% ipython --no-banner

In [1]: import numpy as np

In [2]: np.set_printoptions(precision=3, suppress=True, linewidth=120, sign=" ")

In [3]: Y = np.array([[0.2, 1.8], [2.0, -0.6], [-1.4, 1.2], [0.9, 0.6]])

In [4]: W2 = np.array([[-0.3, -0.1, -0.5], [-1.3, 0.6, -0.6]])

In [5]: X = Y @ W2

In [6]: print(X)
[[-2.4   1.06 -1.18]
 [ 0.18 -0.56 -0.64]
 [-1.14  0.86 -0.02]
 [-1.05  0.27 -0.81]]

In [7]: Uu, sig, Vh = np.linalg.svd(X)

In [8]: print(np.argmax(sig[:-1] / (sig[1:] + 1e-6)) + 1)
2

In [9]: sig.round(3) + 0
Out[9]: array([ 3.412,  1.123,  0.   ])

In [10]: Y = Uu[:, :2] @ np.diag(sig[:2]) @ Vh[:2]

In [11]: round(np.linalg.norm(X - Y) / np.linalg.norm(X), 3)
Out[11]: np.float64(0.0)

In [12]: print(np.linalg.matrix_rank(Y))
2

In [13]: r = np.linalg.matrix_rank(X)

In [14]: r
Out[14]: np.int64(2)

In [15]: null = np.linalg.svd(X)[2][r:].T

In [16]: null @ null.T
Out[16]: 
array([[ 0.29 ,  0.379, -0.25 ],
       [ 0.379,  0.495, -0.326],
       [-0.25 , -0.326,  0.215]])

In [17]: null.shape
Out[17]: (3, 1)

In [18]: [int(np.linalg.matrix_rank(X[:i])) for i in range(1, len(X) + 1)]
Out[18]: [1, 2, 2, 2]

In [19]: print(np.linalg.matrix_rank(X.T @ X), np.linalg.matrix_rank(X @ X.T))
2 2

In [20]: Uu, sig, Vh = np.linalg.svd(X)

In [21]: V = Vh[:(sig > 1e-8).sum()]

In [22]: rng = np.random.default_rng(787)

In [23]: vec = X[3] + -1 * X[0] + rng.integers(2) * np.eye(3)[1]

In [24]: print(vec)
[ 1.35  0.21  0.37]

In [25]: np.allclose(V.T @ V @ vec, vec)
Out[25]: False

In [26]: np.diag(V.T @ V)
Out[26]: array([ 0.71 ,  0.505,  0.785])

In [27]: np.round(np.trace(np.linalg.pinv(X) @ X), 3)
Out[27]: np.float64(2.0)

In [28]: np.unique(X.round(6), axis=0).shape
Out[28]: (4, 3)

In [29]: print(np.allclose(X[:-1].T @ np.linalg.lstsq(X[:-1].T, X[-1])[0], X[-1]))
True

In [30]: round(np.linalg.norm(X, 2) / np.linalg.norm(X), 3)
Out[30]: np.float64(0.95)

In [31]: [round(float(x), 3) for x in np.linalg.svd(X, compute_uv=False)[:3]]
Out[31]: [3.412, 1.123, 0.0]

In [32]: np.linalg.cond(X) > 100
Out[32]: np.True_

In [33]: data = np.load("sample1.npy")

In [34]: data
Out[34]: 
array([[ 13.461,   6.134,  13.461],
       [ -2.856, -19.588,  -2.856],
       [-11.047,  12.486, -11.047],
       [  1.784, -19.84 ,   1.784],
       [  2.993,  19.547,   2.993],
       [ 12.954,   8.023,  12.954],
       [ 11.343,  11.944,  11.343],
       [  4.165, -19.113,   4.165],
       [ 13.919,   3.539,  13.919],
       [ -5.181, -18.609,  -5.181],
       [ 10.203,  13.849,  10.203],
       [ -6.428,  17.815,  -6.428],
       [-13.29 ,   6.837, -13.29 ],
       [  6.   , -18.111,   6.   ],
       [ 11.262, -12.097,  11.262],
       [-14.089,   1.729, -14.089],
       [  7.81 , -16.673,   7.81 ],
       [ -7.793, -16.689,  -7.793]])

In [35]: # column 2 repeats column 0

In [36]: Uu, sig, Vh = np.linalg.svd(data)

In [37]: V = Vh[:(sig > 1e-8).sum()]

In [38]: vec = data[9] + -3 * data[2] + rng.integers(2) * np.eye(3)[1]

In [39]: vec
Out[39]: array([ 27.96 , -56.067,  27.96 ])

In [40]: np.round(np.linalg.norm(vec - V.T @ V @ vec), 3)
Out[40]: np.float64(0.0)

In [41]: np.round(V.T @ V, 3) + 0
Out[41]: 
array([[ 0.5,  0. ,  0.5],
       [ 0. ,  1. ,  0. ],
       [ 0.5,  0. ,  0.5]])

In [42]: M = np.array([[1.8, 0.3, -1.9],
    ...:     [-1.2, 1.2, -0.6],
    ...:     [0.9, 0.4, -1.7],
    ...:     [0.0, -0.5, -1.1],
    ...:     [-0.2, -0.9, -0.8],
    ...:     [-0.2, 0.0, -0.6],
    ...:     [0.5, -0.6, -1.3],
    ...:     [1.6, 0.9, -0.4],
    ...:     [-0.1, 0.9, -0.9],
    ...:     [-0.3, -0.4, -1.1],
    ...:     [-0.3, -0.1, -1.9],
    ...:     [1.6, -0.1, 0.8]])

In [43]: M[10] *= 20

In [44]: M
Out[44]: 
array([[  1.8,   0.3,  -1.9],
       [ -1.2,   1.2,  -0.6],
       [  0.9,   0.4,  -1.7],
       [  0. ,  -0.5,  -1.1],
       [ -0.2,  -0.9,  -0.8],
       [ -0.2,   0. ,  -0.6],
       [  0.5,  -0.6,  -1.3],
       [  1.6,   0.9,  -0.4],
       [ -0.1,   0.9,  -0.9],
       [ -0.3,  -0.4,  -1.1],
       [ -6. ,  -2. , -38. ],
       [  1.6,  -0.1,   0.8]])

In [45]: Ac = M - M.mean(axis=0)

In [46]: V = np.linalg.svd(Ac)[2][:1]

In [47]: Y = Ac - Ac @ V.T @ V

In [48]: np.diag(V.T @ V)
Out[48]: array([ 0.029,  0.003,  0.968])

In [49]: print(np.linalg.norm(Y, axis=1).round(6).argmax())
1

In [50]: round(np.linalg.norm(Y) / np.linalg.norm(Ac), 3)
Out[50]: np.float64(0.102)

In [51]: Ac = (M - M.mean(axis=0)) / M.std(axis=0)

In [52]: Ac.std(axis=0)
Out[52]: array([ 1.,  1.,  1.])

In [53]: b = np.linalg.lstsq(np.delete(Ac, 0, axis=1), Ac[:, 0])[0]

In [54]: np.round(1 - np.var(Ac[:, 0] - np.delete(Ac, 0, axis=1) @ b), 3)
Out[54]: np.float64(0.801)

In [55]: Uu, sig, Vh = np.linalg.svd(M)

In [56]: print(sig)
[ 38.683   3.508   2.205]

In [57]: Y = Uu[:, :1] @ np.diag(sig[:1]) @ Vh[:1]

In [58]: round(np.linalg.norm(M - Y, 2), 3), np.round(sig[1], 3)
Out[58]: (np.float64(3.508), np.float64(3.508))

In [59]: print(np.linalg.matrix_rank(M, rtol=0.05))
3

In [60]: round(np.log10(np.linalg.cond(M)))
Out[60]: 1

In [61]: np.argsort(-np.linalg.norm(M, axis=0).round(6), kind="stable")[:3]
Out[61]: array([ 2,  0,  1])

In [62]: [round(float(x), 3) for x in np.linalg.svd(M, compute_uv=False)[:3]]
Out[62]: [38.683, 3.508, 2.205]

In [63]: np.round(np.linalg.norm(M, 2) / np.linalg.norm(M), 3)
Out[63]: np.float64(0.994)

In [64]: np.linalg.matrix_rank(M, rtol=0.1)
Out[64]: np.int64(1)

In [65]: np.abs(np.linalg.svd(M)[2][-1])
Out[65]: array([ 0.135,  0.99 ,  0.03 ])

In [66]: Ac = M - M.mean(axis=0)

In [67]: Uu, sig, Vh = np.linalg.svd(Ac, full_matrices=False)

In [68]: np.abs(Vh[0]).argmax()
Out[68]: np.int64(2)

In [69]: round(float((sig ** 2).sum() ** 2 / (sig ** 4).sum()), 3)
Out[69]: 1.021

In [70]: np.linalg.matrix_rank(Ac)
Out[70]: np.int64(3)

In [71]: A = np.loadtxt("block5.csv", delimiter=",")

In [72]: A
Out[72]: 
array([[-1.19, -1.05,  0.91],
       [-0.68, -0.6 ,  0.52],
       [-2.38, -2.1 ,  1.82],
       [ 1.02,  0.9 , -0.78]])

In [73]: # looks like rank 1

In [74]: A @ np.linalg.pinv(A) @ A
Out[74]: 
array([[-1.19, -1.05,  0.91],
       [-0.68, -0.6 ,  0.52],
       [-2.38, -2.1 ,  1.82],
       [ 1.02,  0.9 , -0.78]])

In [75]: np.abs(np.diag(np.linalg.qr(A)[1])) > 1e-9
Out[75]: array([ True, False, False])

In [76]: print(np.allclose(A[:-1].T @ np.linalg.lstsq(A[:-1].T, A[-1])[0], A[-1]))
True

In [77]: [round(float(x), 3) for x in np.linalg.svd(A, compute_uv=False)[:3]]
Out[77]: [4.504, 0.0, 0.0]

In [78]: round(float(np.linalg.norm(A, 2) / np.linalg.norm(A)), 3)
Out[78]: 1.0

In [79]: np.argsort(-np.linalg.norm(A, axis=0).round(6), kind="stable")[:3]
Out[79]: array([ 0,  1,  2])

In [80]: Y = A / np.linalg.norm(A, axis=1, keepdims=True)

In [81]: C2 = Y @ Y.T

In [82]: np.degrees(np.arccos(np.clip(C2[0, 3], -1, 1)))
Out[82]: np.float64(180.0)

In [83]: print(C2[0])
[ 1.  1.  1. -1.]

In [84]: (C2 - 2 * np.eye(4)).round(6).argmax(axis=1)
Out[84]: array([ 1,  0,  0,  0])

In [85]: (np.abs(C2) > 0.9).astype(int)
Out[85]: 
array([[ 1,  1,  1,  1],
       [ 1,  1,  1,  1],
       [ 1,  1,  1,  1],
       [ 1,  1,  1,  1]])

In [86]: r = np.linalg.matrix_rank(A)

In [87]: r
Out[87]: np.int64(1)

In [88]: null = np.linalg.svd(A)[2][r:].T

In [89]: [int(np.linalg.matrix_rank(A[:i])) for i in range(1, len(A) + 1)]
Out[89]: [1, 1, 1, 1]

In [90]: print(np.round(A @ null, 3) + 0)
[[ 0.  0.]
 [ 0.  0.]
 [ 0.  0.]
 [ 0.  0.]]

In [91]: print(np.linalg.norm(A, axis=1).argmax())
2

In [92]: np.linalg.norm(A, axis=0)
Out[92]: array([ 2.93 ,  2.585,  2.24 ])

In [93]: np.linalg.norm(A, axis=1)
Out[93]: array([ 1.829,  1.045,  3.659,  1.568])

In [94]: print(round(np.linalg.norm(A, "nuc"), 3))
4.504

In [95]: arr = np.load("test14.npy")

In [96]: arr
Out[96]: 
array([[ 1.683, -0.523, -0.582],
       [ 1.391,  0.324,  0.213],
       [ 0.56 ,  0.12 , -0.635],
       [-3.956, -1.405,  0.691],
       [ 2.023,  0.911, -0.902],
       [ 0.522,  0.065, -0.404],
       [-1.626, -0.418,  0.883],
       [-4.245, -1.725,  1.576],
       [-6.179, -1.776,  2.131],
       [-3.339, -0.732,  1.043],
       [ 2.151,  0.788, -0.322],
       [-5.927, -2.877,  1.902],
       [-1.792, -0.67 ,  0.169],
       [-2.861, -0.74 ,  1.48 ],
       [-1.073, -0.54 ,  0.818],
       [-0.799, -0.146, -0.113],
       [-0.069, -0.477,  0.429],
       [ 3.818,  1.125, -1.079],
       [ 0.682,  0.505, -0.1  ],
       [ 0.961,  0.402, -0.012],
       [-4.063, -1.555,  0.645],
       [ 0.787,  0.449,  0.167],
       [ 0.675,  0.127, -0.184],
       [-0.327, -0.102, -0.266],
       [ 0.918,  0.107, -0.814],
       [-5.415, -2.284,  1.609]])

In [97]: C2 = arr.T @ arr

In [98]: np.linalg.eigvalsh(C2)[::-1]
Out[98]: array([ 258.759,    3.549,    2.496])

In [99]: np.allclose(C2, C2.T)
Out[99]: True

In [100]: np.diag(C2)
Out[100]: array([ 211.857,   30.033,   22.915])

In [101]: D = np.linalg.norm(arr[:, None] - arr[None], axis=-1)

In [102]: np.flatnonzero(D[11] < D.mean() / 2)
Out[102]: array([  8,  11,  25])

In [103]: D.mean(axis=1).argmax()
Out[103]: np.int64(11)

In [104]: print(np.linalg.matrix_rank(D ** 2))
5

In [105]: Ac = arr - arr.mean(axis=0)

In [106]: V = np.linalg.svd(Ac)[2][:1]

In [107]: Y = Ac - Ac @ V.T @ V

In [108]: print(Y.std(axis=0))
[ 0.128  0.305  0.343]

In [109]: print(np.cov(Ac @ V.T, rowvar=False))
9.0606630640187

In [110]: (Ac @ V.T).std(axis=0)
Out[110]: array([ 2.952])

In [111]: print(np.round(np.linalg.norm(Y) / np.linalg.norm(Ac), 3))
0.159

In [112]: np.diag(V.T @ V)
Out[112]: array([ 0.823,  0.101,  0.076])

In [113]: vec = np.array([4, 0, 3])

In [114]: np.linalg.norm(arr @ vec) <= np.linalg.norm(arr, 2) * np.linalg.norm(vec) + 1e-9
Out[114]: np.True_

In [115]: (arr @ vec).argmax()
Out[115]: np.int64(17)

In [116]: W2 = arr[[2, 4]].astype(float)

In [117]: for _ in range(5):
     ...:     lab = np.linalg.norm(arr[:, None] - W2, axis=-1).argmin(axis=1)
     ...:     W2 = np.array([arr[lab == j].mean(axis=0) for j in range(2)])
     ...: 

In [118]: lab
Out[118]: array([ 1,  1,  1,  0,  1,  1,  0,  0,  0,  0,  1,  0,  0,  0,  1,  1,  1,  1,  1,  1,  0,  1,  1,  1,  1,  0])

In [119]: np.abs(W2[1] - W2[0]).argmax()
Out[119]: np.int64(0)

In [120]: m1 = np.load("case16.npy")

In [121]: m1
Out[121]: 
array([[ 1, -2,  4],
       [ 1, -1,  1],
       [ 1,  0,  0],
       [ 1,  1,  1]])

In [122]: vec = np.array([5, 3, -4])

In [123]: rhs = m1 @ vec

In [124]: b, lr = np.zeros(3), 1 / np.linalg.norm(m1, 2) ** 2

In [125]: for i in range(40):
     ...:     b -= lr * m1.T @ (m1 @ b - rhs)
     ...:     if i % 10 == 0: print(i, round(np.linalg.norm(m1 @ b - rhs), 3))
     ...: 
0 8.524
10 3.141
20 1.524
30 0.869

In [126]: print(b)
[ 4.641  3.255 -3.751]

In [127]: Y = np.c_[m1[:, :1] @ np.array([[2]]), np.array([3, 0, 2, 1])]

In [128]: print(Y)
[[ 2  3]
 [ 2  0]
 [ 2  2]
 [ 2  1]]

In [129]: np.linalg.matrix_rank(np.c_[m1, Y])
Out[129]: np.int64(4)

In [130]: K = np.array([[0, -2, -1, 1], [2, 0, 1, 2], [1, -1, 0, -2], [-1, -2, 2, 0]])

In [131]: # antisymmetric, zero diagonal

In [132]: Uu, sig, Vh = np.linalg.svd(A)

In [133]: sig.round(3) + 0
Out[133]: array([ 4.504,  0.   ,  0.   ])

In [134]: Y = Uu[:, :1] @ np.diag(sig[:1]) @ Vh[:1]

In [135]: np.round(np.linalg.norm(A - Y) / np.linalg.norm(A), 3)
Out[135]: np.float64(0.0)

In [136]: np.round(np.abs(A - Y).max(), 3)
Out[136]: np.float64(0.0)

In [137]: round(float(np.linalg.norm(A - Y, 2)), 3), round(float(sig[1]), 3)
Out[137]: (0.0, 0.0)
